$ python -q
>>> import numpy as np
>>> np.set_printoptions(suppress=True, linewidth=160)
>>> M = np.loadtxt("layer2.csv", delimiter=",")
>>> M
array([[ 1.,  1., -1., -1.,  1.,  1., -1., -1.],
       [ 1.,  1.,  1.,  1.,  1.,  1.,  1.,  1.]])
>>> # columns 0 and 1 are equal
>>> w1 = np.array([[3, 1, 1, 2],
...     [0, 1, 2, 1],
...     [3, 0, 2, 3],
...     [1, 2, 2, 1],
...     [2, 2, 2, 2],
...     [0, 1, 2, 3],
...     [1, 1, 1, 3],
...     [0, 1, 1, 1]])
>>> b = np.array([0, -1, 3, -2])
>>> hid = np.maximum(M @ w1 + b, 0)
>>> print(hid)
[[ 0.  0.  4.  0.]
 [10.  8. 16. 14.]]
>>> (hid > 0).astype(int)
array([[0, 0, 1, 0],
       [1, 1, 1, 1]])
>>> np.linalg.matrix_rank(hid)
np.int64(2)
>>> cent = np.array([[4, 9], [7, 9], [8, 3], [0, 7]])
>>> hid @ cent
array([[ 32.,  12.],
       [224., 308.]])
>>> (hid @ cent).round(6).argmax(axis=1)
array([0, 1])
>>> r0, r1 = M[0], M[1]
>>> r0 @ r0
np.float64(8.0)
>>> r0 @ r1
np.float64(0.0)
>>> p = (r0 @ r1) / (r0 @ r0) * r0
>>> print(np.outer(r0, r1))
[[ 1.  1.  1.  1.  1.  1.  1.  1.]
 [ 1.  1.  1.  1.  1.  1.  1.  1.]
 [-1. -1. -1. -1. -1. -1. -1. -1.]
 [-1. -1. -1. -1. -1. -1. -1. -1.]
 [ 1.  1.  1.  1.  1.  1.  1.  1.]
 [ 1.  1.  1.  1.  1.  1.  1.  1.]
 [-1. -1. -1. -1. -1. -1. -1. -1.]
 [-1. -1. -1. -1. -1. -1. -1. -1.]]
>>> np.round(np.linalg.norm(r0 + r1) ** 2 + np.linalg.norm(r0 - r1) ** 2, 2)
np.float64(32.0)
>>> np.linalg.matrix_rank(np.outer(r0, r1))
np.int64(1)
>>> r1 - p
array([1., 1., 1., 1., 1., 1., 1., 1.])
>>> data = np.load("w.npy")
>>> data
array([[ -3,  -3,   3,   3],
       [ -3,  -2,   0,   2],
       [ -2,  -2,   1,  -1],
       [-12,  -9,   3,   9]])
>>> left, s, Vh = np.linalg.svd(data)
>>> evecs = Vh[:(s > 1e-8).sum()]
>>> rng = np.random.default_rng(6674)
>>> x = data[0] + -3 * data[2] + rng.integers(2) * np.eye(4)[1]
>>> x
array([3., 3., 0., 6.])
>>> np.round(np.diag(evecs.T @ evecs), 2)
array([0.67, 0.42, 0.92, 0.99])
>>> np.linalg.matrix_rank(np.vstack([data, x]))
np.int64(3)
>>> np.round(np.linalg.norm(x - evecs.T @ evecs @ x), 2)
np.float64(0.0)
>>> z = rng.permutation(4)
>>> z
array([1, 0, 3, 2])
>>> A2 = data[z][:, z]
>>> round(float(np.linalg.det(A2)), 2), round(float(np.linalg.det(data[z])), 2)
(0.0, -0.0)
>>> A2 = np.array([[2, 0, 2, 1], [3, 3, 1, 0], [0, 2, 2, 3], [0, 1, 3, 2]])
>>> mat = np.triu(A2)
>>> mat
array([[2, 0, 2, 1],
       [0, 3, 1, 0],
       [0, 0, 2, 3],
       [0, 0, 0, 2]])
>>> # triangular, det is the product of the diagonal
>>> mat @ mat
array([[ 4,  0,  8, 10],
       [ 0,  9,  5,  3],
       [ 0,  0,  4, 12],
       [ 0,  0,  0,  4]])
>>> np.prod(np.diag(mat)), round(np.linalg.det(mat), 2)
(np.int64(24), np.float64(24.0))
>>> print(np.linalg.matrix_rank(mat - mat[0, 0] * np.eye(4)))
3
>>> [int(np.linalg.matrix_rank(np.linalg.matrix_power(mat, p))) for p in range(1, 5)]
[4, 4, 4, 4]
>>> z = rng.permutation(4)
>>> z
array([1, 2, 0, 3])
>>> A2 = mat[z][:, z]
>>> A2
array([[3, 1, 0, 0],
       [0, 2, 0, 3],
       [0, 2, 2, 1],
       [0, 0, 0, 2]])
>>> print(np.round(np.linalg.det(A2), 2), round(np.linalg.det(mat[z]), 2))
24.0 24.0
>>> r0, r1 = A2[1], A2[2]
>>> print(r0 @ r0)
13
>>> p = (r0 @ r1) / (r0 @ r0) * r0
>>> print(np.linalg.matrix_rank(np.outer(r0, r1)))
1
>>> np.outer(r0, r1)
array([[0, 0, 0, 0],
       [0, 4, 4, 2],
       [0, 0, 0, 0],
       [0, 6, 6, 3]])
>>> np.round(np.linalg.norm(r0 + r1) ** 2 + np.linalg.norm(r0 - r1) ** 2, 2)
np.float64(44.0)
>>> print(p.round(2))
[0.   1.08 0.   1.62]
>>> (r1 - p) @ r0
np.float64(0.0)
>>> x = np.array([2, 1, 2, 0])
>>> h1 = np.maximum(mat @ x, 0)
>>> np.maximum(mat @ x, 0) - np.maximum(-mat @ x, 0)
array([8, 5, 4, 0])
>>> np.maximum(mat @ (3 * x), 0)
array([24, 15, 12,  0])
>>> mat.T @ h1
array([16, 15, 29, 20])
>>> O = mat.astype(float).copy()
>>> for j in range(4):
...     O[:, j] -= O[:, :j] @ (O[:, :j].T @ O[:, j])
...     O[:, j] /= np.linalg.norm(O[:, j])
... 
>>> O.T @ O
array([[1., 0., 0., 0.],
       [0., 1., 0., 0.],
       [0., 0., 1., 0.],
       [0., 0., 0., 1.]])
>>> O
array([[1., 0., 0., 0.],
       [0., 1., 0., 0.],
       [0., 0., 1., 0.],
       [0., 0., 0., 1.]])
>>> W0 = np.loadtxt("block4.csv", delimiter=",")
>>> W0.round(2)
array([[0.91, 0.24, 0.14],
       [0.24, 0.06, 0.04],
       [0.14, 0.04, 0.02]])
>>> O, Rm = np.linalg.qr(mat)
>>> np.trace(O @ O.T)
np.float64(4.0)
>>> np.allclose(Rm.T @ Rm, mat.T @ mat)
True
>>> print(O.shape, Rm.shape)
(4, 4) (4, 4)
>>> left, s, Vh = np.linalg.svd(W0)
>>> np.argmax(s[:-1] / (s[1:] + 1e-6)) + 1
np.int64(1)
>>> s.round(2) + 0
array([1., 0., 0.])
>>> A2 = left[:, :1] @ np.diag(s[:1]) @ Vh[:1]
>>> A2.round(2)
array([[0.91, 0.24, 0.14],
       [0.24, 0.06, 0.04],
       [0.14, 0.04, 0.02]])
>>> np.round(np.linalg.norm(W0 - A2, 2), 2), np.round(s[1], 2)
(np.float64(0.0), np.float64(0.0))
>>> arr = np.loadtxt("x.csv", delimiter=",")
>>> arr
array([[ 9.15,  3.79, -1.41],
       [-6.86, -0.46,  7.26],
       [ 5.05,  7.05, -4.98],
       [ 1.5 , -2.38, -9.6 ],
       [ 5.36,  6.96, -4.78],
       [ 6.9 , -5.47,  4.75],
       [-0.34,  2.24,  9.74],
       [ 1.85, -9.81, -0.55],
       [-4.58, -8.26,  3.29],
       [-9.26,  3.71,  0.7 ],
       [ 3.6 ,  5.4 , -7.61],
       [-3.06, -6.43,  7.02],
       [-4.77, -4.79,  7.37],
       [-1.43, -7.38, -6.59],
       [ 1.22, -9.76, -1.79],
       [ 2.63,  0.63, -9.63],
       [-1.21,  9.16, -3.82],
       [-1.46, -4.49,  8.82],
       [ 4.6 ,  8.87,  0.48],
       [ 1.55,  8.74, -4.61],
       [-0.38, -7.94, -6.07],
       [-6.21, -6.66,  4.13],
       [-3.86,  3.92, -8.35],
       [ 3.14, -6.31, -7.09],
       [ 6.85, -0.17, -7.28],
       [ 4.77, -7.37,  4.78],
       [-4.23, -1.05, -9.  ],
       [-8.05,  2.15, -5.52],
       [ 7.74,  4.58, -4.37]])
>>> Xs = arr - arr.mean(axis=0)
>>> left, s, Vh = np.linalg.svd(Xs, full_matrices=False)
>>> np.linalg.matrix_rank(Xs)
np.int64(3)
>>> (np.sign(left[:, 0]) == np.sign(left[0, 0])).astype(int)
array([1, 0, 1, 1, 1, 0, 0, 0, 0, 0, 1, 0, 0, 0, 0, 1, 1, 0, 1, 1, 0, 0, 1, 1, 1, 0, 1, 1, 1])
>>> s.round(2)
array([38.19, 27.48, 24.45])
>>> np.round(Xs.mean(axis=0), 2) + 0
array([0., 0., 0.])
>>> print(np.abs(left[:, 0]).argmax())
11
>>> m1 = np.load("dump.npy")
>>> m1.round(2)
array([[ 0.6 ,  0.67,  0.4 ,  0.13, -0.13],
       [ 0.67, -0.11, -0.67, -0.22,  0.22],
       [ 0.4 , -0.67,  0.6 , -0.13,  0.13],
       [ 0.13, -0.22, -0.13,  0.96,  0.04],
       [-0.13,  0.22,  0.13,  0.04,  0.96]])
>>> # symmetric, so the eigenvalues are real
>>> evals, evecs = np.linalg.eig(m1)
>>> print(evals.round(2))
[ 1. -1.  1.  1.  1.]
>>> print(np.round(np.sort(np.linalg.eigvals(m1 @ m1)), 2))
[1. 1. 1. 1. 1.]
>>> np.round(m1 @ evecs[:, 0] - evals[0] * evecs[:, 0], 2) + 0
array([0., 0., 0., 0., 0.])
>>> print(round(np.prod(evals), 2))
-1.0
>>> x = np.array([-8, -6, 0, -1, -8])
>>> round(float(np.linalg.norm(x)), 2), round(float(np.linalg.norm(m1 @ x)), 2)
(12.85, 12.85)
>>> np.round(m1.T @ (m1 @ x), 2) + 0
array([-8., -6.,  0., -1., -8.])
>>> np.round(np.linalg.inv(m1), 2)
array([[ 0.6 ,  0.67,  0.4 ,  0.13, -0.13],
       [ 0.67, -0.11, -0.67, -0.22,  0.22],
       [ 0.4 , -0.67,  0.6 , -0.13,  0.13],
       [ 0.13, -0.22, -0.13,  0.96,  0.04],
       [-0.13,  0.22,  0.13,  0.04,  0.96]])
>>> np.round(np.abs(np.linalg.eigvals(m1)), 2)
array([1., 1., 1., 1., 1.])
>>> print([p for p in range(1, 25) if np.allclose(np.linalg.matrix_power(m1, p), np.eye(5))])
[2, 4, 6, 8, 10, 12, 14, 16, 18, 20, 22, 24]
>>> np.round(np.kron(np.eye(2, dtype=int), m1), 2)
array([[ 0.6 ,  0.67,  0.4 ,  0.13, -0.13,  0.  ,  0.  ,  0.  ,  0.  , -0.  ],
       [ 0.67, -0.11, -0.67, -0.22,  0.22,  0.  , -0.  , -0.  , -0.  ,  0.  ],
       [ 0.4 , -0.67,  0.6 , -0.13,  0.13,  0.  , -0.  ,  0.  , -0.  ,  0.  ],
       [ 0.13, -0.22, -0.13,  0.96,  0.04,  0.  , -0.  , -0.  ,  0.  ,  0.  ],
       [-0.13,  0.22,  0.13,  0.04,  0.96, -0.  ,  0.  ,  0.  ,  0.  ,  0.  ],
       [ 0.  ,  0.  ,  0.  ,  0.  , -0.  ,  0.6 ,  0.67,  0.4 ,  0.13, -0.13],
       [ 0.  , -0.  , -0.  , -0.  ,  0.  ,  0.67, -0.11, -0.67, -0.22,  0.22],
       [ 0.  , -0.  ,  0.  , -0.  ,  0.  ,  0.4 , -0.67,  0.6 , -0.13,  0.13],
       [ 0.  , -0.  , -0.  ,  0.  ,  0.  ,  0.13, -0.22, -0.13,  0.96,  0.04],
       [-0.  ,  0.  ,  0.  ,  0.  ,  0.  , -0.13,  0.22,  0.13,  0.04,  0.96]])
>>> print(round(float(np.linalg.det(m1[::-1])), 2))
-1.0
>>> np.round(np.poly(m1), 2)
array([ 1., -3.,  2.,  2., -3.,  1.])
>>> np.round(np.linalg.eigvals(m1).sum().real, 2)
np.float64(3.0)
>>> A2 = np.linalg.inv(m1)
>>> np.round(m1 @ A2, 2) + 0
array([[1., 0., 0., 0., 0.],
       [0., 1., 0., 0., 0.],
       [0., 0., 1., 0., 0.],
       [0., 0., 0., 1., 0.],
       [0., 0., 0., 0., 1.]])
>>> np.allclose(A2, m1.T)
True
>>> A2.round(2)
array([[ 0.6 ,  0.67,  0.4 ,  0.13, -0.13],
       [ 0.67, -0.11, -0.67, -0.22,  0.22],
       [ 0.4 , -0.67,  0.6 , -0.13,  0.13],
       [ 0.13, -0.22, -0.13,  0.96,  0.04],
       [-0.13,  0.22,  0.13,  0.04,  0.96]])
>>> np.round(np.linalg.inv(A2), 2)
array([[ 0.6 ,  0.67,  0.4 ,  0.13, -0.13],
       [ 0.67, -0.11, -0.67, -0.22,  0.22],
       [ 0.4 , -0.67,  0.6 , -0.13,  0.13],
       [ 0.13, -0.22, -0.13,  0.96,  0.04],
       [-0.13,  0.22,  0.13,  0.04,  0.96]])
>>> print(np.round(np.linalg.det(m1) * A2, 2))
[[-0.6  -0.67 -0.4  -0.13  0.13]
 [-0.67  0.11  0.67  0.22 -0.22]
 [-0.4   0.67 -0.6   0.13 -0.13]
 [-0.13  0.22  0.13 -0.96 -0.04]
 [ 0.13 -0.22 -0.13 -0.04 -0.96]]
>>> round(np.linalg.slogdet(m1)[0], 2)
np.float64(-1.0)
>>> A2 = np.array([[6, 1, 2, -9, -9],
...     [7, -1, 4, 1, -5],
...     [4, 6, -6, -5, 7],
...     [-7, -3, 1, 1, -8],
...     [2, 4, -7, 7, -3]])
>>> K = np.triu(A2)
>>> K
array([[ 6,  1,  2, -9, -9],
       [ 0, -1,  4,  1, -5],
       [ 0,  0, -6, -5,  7],
       [ 0,  0,  0,  1, -8],
       [ 0,  0,  0,  0, -3]])
>>> # triangular: eigenvalues sit on the diagonal
>>> K @ K
array([[ 36,   5,   4, -72,  54],
       [  0,   1, -28, -20,  40],
       [  0,   0,  36,  25, -23],
       [  0,   0,   0,   1,  16],
       [  0,   0,   0,   0,   9]])
>>> np.round(np.sort(np.abs(np.linalg.eigvals(K))), 2)
array([1., 1., 3., 6., 6.])
>>> z = rng.permutation(5)
>>> A2 = K[:, z] * rng.choice([-1, 1], 5)
>>> A2
array([[ 9,  9, -1,  2,  6],
       [-1,  5,  1,  4,  0],
       [ 5, -7,  0, -6,  0],
       [-1,  8,  0,  0,  0],
       [ 0,  3,  0,  0,  0]])
>>> left, _, Vh = np.linalg.svd(K.T @ A2)
>>> np.round(np.linalg.lstsq(K, A2)[0], 2) + 0
array([[ 0.,  0.,  0.,  0.,  1.],
       [ 0.,  0., -1.,  0.,  0.],
       [ 0.,  0.,  0.,  1.,  0.],
       [-1.,  0.,  0.,  0.,  0.],
       [ 0., -1.,  0.,  0.,  0.]])
>>> A = np.load("test1.npy")
>>> A
array([[-1, -3],
       [-3,  3]])
>>> # equal to its transpose
>>> evals, evecs = np.linalg.eigh(A)
>>> x = np.array([2, 1])
>>> np.round(evecs * np.maximum(evals, 0) @ evecs.T, 2)
array([[ 1.03, -1.92],
       [-1.92,  3.58]])
>>> O = A.astype(float).copy()
>>> for j in range(2):
...     O[:, j] -= O[:, :j] @ (O[:, :j].T @ O[:, j])
...     O[:, j] /= np.linalg.norm(O[:, j])
... 
>>> O.round(2)
array([[-0.32, -0.95],
       [-0.95,  0.32]])
>>> hat = np.triu(np.array([[1, 1], [2, 2]]), 1) + np.eye(2)
>>> A2 = hat @ A @ np.linalg.inv(hat)
>>> np.trace(A2), np.trace(A)
(np.float64(2.0), np.int64(2))
>>> round(float(np.linalg.det(A2)), 2)
-12.0
>>> np.round(np.poly(A2), 2)
array([  1.,  -2., -12.])
